In [1]: import numpy as np

In [2]: from numpy import linalg as LA

In [3]: np.set_printoptions(suppress=True, linewidth=160)

In [4]: def tidy(a):
   ...:     return np.round(a, 2) + 0
   ...: 

In [5]: feats = np.load("case0.npy")

In [6]: feats
Out[6]: 
array([[-1.,  4.,  0.],
       [ 4., -2.,  4.],
       [ 0.,  4., -7.]])

In [7]: hat = np.triu(np.array([[2, -2, 3], [3, 3, 3], [-3, -1, 0]]), 1) + np.eye(3)

In [8]: other = hat @ feats @ LA.inv(hat)

In [9]: hat @ feats - feats @ hat
Out[9]: 
array([[ -8.,  14., -38.],
       [  0.,  20., -27.],
       [  0.,   0., -12.]])

In [10]: vals, vecs = LA.eigh(feats)

In [11]: vec = np.array([-2, -3, -4])

In [12]: vec @ feats @ vec
Out[12]: np.float64(10.0)

In [13]: tidy(vecs * np.maximum(vals, 0) @ vecs.T)
Out[13]: 
array([[1.42, 1.52, 0.59],
       [1.52, 1.63, 0.63],
       [0.59, 0.63, 0.25]])

In [14]: np.abs(feats).sum(axis=1).max(), tidy(np.abs(vals).max())
Out[14]: (np.float64(11.0), np.float64(9.72))

In [15]: vec = np.array([0, 0, 2])

In [16]: a = np.maximum(feats @ vec, 0)

In [17]: tidy(np.tanh(feats @ vec))
Out[17]: array([ 0.,  1., -1.])

In [18]: other = feats / LA.norm(feats, axis=1, keepdims=True)

In [19]: G = other @ other.T

In [20]: tidy(G)
Out[20]: 
array([[ 1.  , -0.49,  0.48],
       [-0.49,  1.  , -0.74],
       [ 0.48, -0.74,  1.  ]])

In [21]: tidy(LA.norm(other, axis=1))
Out[21]: array([1., 1., 1.])

In [22]: (np.abs(G) > 0.9).astype(int)
Out[22]: 
array([[1, 0, 0],
       [0, 1, 0],
       [0, 0, 1]])

In [23]: mat = np.load("test8.npy")

In [24]: tidy(mat)
Out[24]: 
array([[-0.93, -0.01, -0.37],
       [ 0.17, -0.85, -0.39],
       [ 0.23,  0.53, -0.54],
       [-0.23, -0.08,  0.65]])

In [25]: other = np.c_[mat[:, :1] @ np.array([[-4]]), np.array([3, 2, 1, 1])]

In [26]: tidy(other)
Out[26]: 
array([[ 3.71,  3.  ],
       [-0.7 ,  2.  ],
       [-0.93,  1.  ],
       [ 0.93,  1.  ]])

In [27]: LA.matrix_rank(np.c_[mat, other])
Out[27]: np.int64(4)

In [28]: tidy(LA.lstsq(mat, other[:, 0])[0])
Out[28]: array([-4.,  0.,  0.])

In [29]: tidy(LA.norm(LA.qr(mat)[0].T @ other, axis=0) ** 2 / ((other ** 2).sum(axis=0) + 1e-12))
Out[29]: array([1.  , 0.72])

In [30]: LA.matrix_rank(other)
Out[30]: np.int64(2)

In [31]: vec = np.array([-1, 0, 2])

In [32]: target = mat @ vec

In [33]: tidy(target)
Out[33]: array([ 0.19, -0.96, -1.31,  1.52])

In [34]: tidy(LA.pinv(mat) @ mat)
Out[34]: 
array([[1., 0., 0.],
       [0., 1., 0.],
       [0., 0., 1.]])

In [35]: tidy(LA.lstsq(mat, target)[0])
Out[35]: array([-1.,  0.,  2.])

In [36]: print(tidy(LA.solve(mat.T @ mat, mat.T @ target)))
[-1.  0.  2.]

In [37]: rng = np.random.default_rng(36334)

In [38]: target = target + 0.3 * rng.normal(size=4)

In [39]: tidy(target)
Out[39]: array([ 0.48, -0.71, -1.54,  1.72])

In [40]: coef, *_ = LA.lstsq(mat, target)

In [41]: [round(float(LA.norm(LA.solve(mat.T @ mat + lam * np.eye(3), mat.T @ target))), 2) for lam in (0, 1, 10, 100)]
Out[41]: [2.46, 1.23, 0.22, 0.02]

In [42]: tidy(mat.T @ (target - mat @ coef))
Out[42]: array([0., 0., 0.])

In [43]: tidy(LA.norm(target - mat @ coef))
Out[43]: np.float64(0.09)

In [44]: tidy(coef)
Out[44]: array([-1.33, -0.35,  2.05])

In [45]: other = mat / LA.norm(mat, axis=1, keepdims=True)

In [46]: G = other @ other.T

In [47]: tidy(G[1])
Out[47]: array([-0.01,  1.  , -0.26, -0.35])

In [48]: print(tidy(LA.norm(other, axis=1)))
[1. 1. 1. 1.]

In [49]: print((G - 2 * np.eye(4)).round(6).argmax(axis=1))
[1 0 0 0]

In [50]: np.argwhere(np.triu(np.abs(G) > 0.95, 1))
Out[50]: array([], shape=(0, 2), dtype=int64)

In [51]: tidy(G)
Out[51]: 
array([[ 1.  , -0.01, -0.02, -0.03],
       [-0.01,  1.  , -0.26, -0.35],
       [-0.02, -0.26,  1.  , -0.81],
       [-0.03, -0.35, -0.81,  1.  ]])

In [52]: left, sigma, Vh = LA.svd(G, full_matrices=False)

In [53]: tidy(left.T @ G @ Vh.T)
Out[53]: 
array([[1.82, 0.  , 0.  , 0.  ],
       [0.  , 1.18, 0.  , 0.  ],
       [0.  , 0.  , 1.  , 0.  ],
       [0.  , 0.  , 0.  , 0.  ]])

In [54]: tidy(np.cumsum(sigma ** 2) / np.sum(sigma ** 2))
Out[54]: array([0.58, 0.82, 1.  , 1.  ])

In [55]: left.shape, sigma.shape, Vh.shape
Out[55]: ((4, 4), (4,), (4, 4))

In [56]: tidy(sigma / sigma[0])
Out[56]: array([1.  , 0.65, 0.55, 0.  ])

In [57]: tidy(Vh @ Vh.T)
Out[57]: 
array([[1., 0., 0., 0.],
       [0., 1., 0., 0.],
       [0., 0., 1., 0.],
       [0., 0., 0., 1.]])

In [58]: K = np.load("block3.npy")

In [59]: K
Out[59]: 
array([[  0,   0,   5,   1],
       [  0,   0,   2,  16],
       [ -5,  -2,   0,   5],
       [ -1, -16,  -5,   0]])

In [60]: idx = rng.permutation(4)

In [61]: idx
Out[61]: array([3, 2, 1, 0])

In [62]: other = K[idx][:, idx]

In [63]: tidy(np.sort(np.abs(LA.eigvals(other))))
Out[63]: array([ 4.58,  4.58, 17.03, 17.03])

In [64]: print(np.trace(other))
0

In [65]: np.allclose(other, K)
Out[65]: False

In [66]: print(np.diag(other))
[0 0 0 0]

In [67]: Q, r_ = LA.qr(K)

In [68]: tidy(r_)
Out[68]: 
array([[ -5.1 ,  -5.1 ,  -0.98,   4.9 ],
       [  0.  , -15.3 ,  -4.9 ,  -0.98],
       [  0.  ,   0.  ,  -5.39,  -6.87],
       [  0.  ,   0.  ,   0.  ,  14.48]])

In [69]: tidy(Q @ r_)
Out[69]: 
array([[  0.,   0.,   5.,   1.],
       [  0.,   0.,   2.,  16.],
       [ -5.,  -2.,   0.,   5.],
       [ -1., -16.,  -5.,   0.]])

In [70]: Q.shape, r_.shape
Out[70]: ((4, 4), (4, 4))

In [71]: vec = np.array([1, 0, 1, 2])

In [72]: print(tidy(LA.eigvals(K).real))
[0. 0. 0. 0.]

In [73]: print(tidy(LA.det(K)))
6084.0

In [74]: Q = LA.solve(np.eye(4) - K, np.eye(4) + K)

In [75]: tidy(Q @ Q.T)
Out[75]: 
array([[1., 0., 0., 0.],
       [0., 1., 0., 0.],
       [0., 0., 1., 0.],
       [0., 0., 0., 1.]])

In [76]: other = np.array([[3, 5, 2], [3, 5, 1], [5, 2, 3]])

In [77]: E = np.tril(other)

In [78]: E
Out[78]: 
array([[3, 0, 0],
       [3, 5, 0],
       [5, 2, 3]])

In [79]: other = K + rng.integers(-2, 3, (4, 2)) @ rng.integers(-2, 3, (2, 4))

In [80]: other
Out[80]: 
array([[ -2,   0,   7,   5],
       [  2,   0,   0,  12],
       [ -1,  -5,  -1,   6],
       [ -4, -14,  -4,   0]])

In [81]: print(LA.matrix_rank(other - K, tol=1e-8))
2

In [82]: print(np.abs(other - K).sum(axis=1))
[8 8 9 6]

In [83]: tidy(LA.svd(other - K, compute_uv=False))
Out[83]: array([7.65, 5.53, 0.  , 0.  ])

In [84]: other = E / LA.norm(E, axis=1, keepdims=True)

In [85]: G = other @ other.T

In [86]: print(tidy(G))
[[1.   0.51 0.81]
 [0.51 1.   0.7 ]
 [0.81 0.7  1.  ]]

In [87]: tidy(np.degrees(np.arccos(np.clip(G[0, 1], -1, 1))))
Out[87]: np.float64(59.04)

In [88]: tidy(np.einsum("ij,ji->", G, G))
Out[88]: np.float64(5.81)

In [89]: tidy(LA.det(G.T))
Out[89]: np.float64(0.17)

In [90]: tidy(LA.det(G[::-1]))
Out[90]: np.float64(-0.17)

In [91]: np.einsum("ii->", G)
Out[91]: np.float64(3.0)

In [92]: tidy(np.kron(np.eye(2, dtype=int), G))
Out[92]: 
array([[1.  , 0.51, 0.81, 0.  , 0.  , 0.  ],
       [0.51, 1.  , 0.7 , 0.  , 0.  , 0.  ],
       [0.81, 0.7 , 1.  , 0.  , 0.  , 0.  ],
       [0.  , 0.  , 0.  , 1.  , 0.51, 0.81],
       [0.  , 0.  , 0.  , 0.51, 1.  , 0.7 ],
       [0.  , 0.  , 0.  , 0.81, 0.7 , 1.  ]])

In [93]: f = np.array([1, -2, 0])

In [94]: other = E + np.outer(f, np.eye(3)[1])

In [95]: LA.matrix_rank(LA.inv(other) - LA.inv(E), tol=1e-8)
Out[95]: np.int64(1)

In [96]: other
Out[96]: 
array([[3., 1., 0.],
       [3., 3., 0.],
       [5., 2., 3.]])

In [97]: LA.matrix_rank(other - E)
Out[97]: np.int64(1)
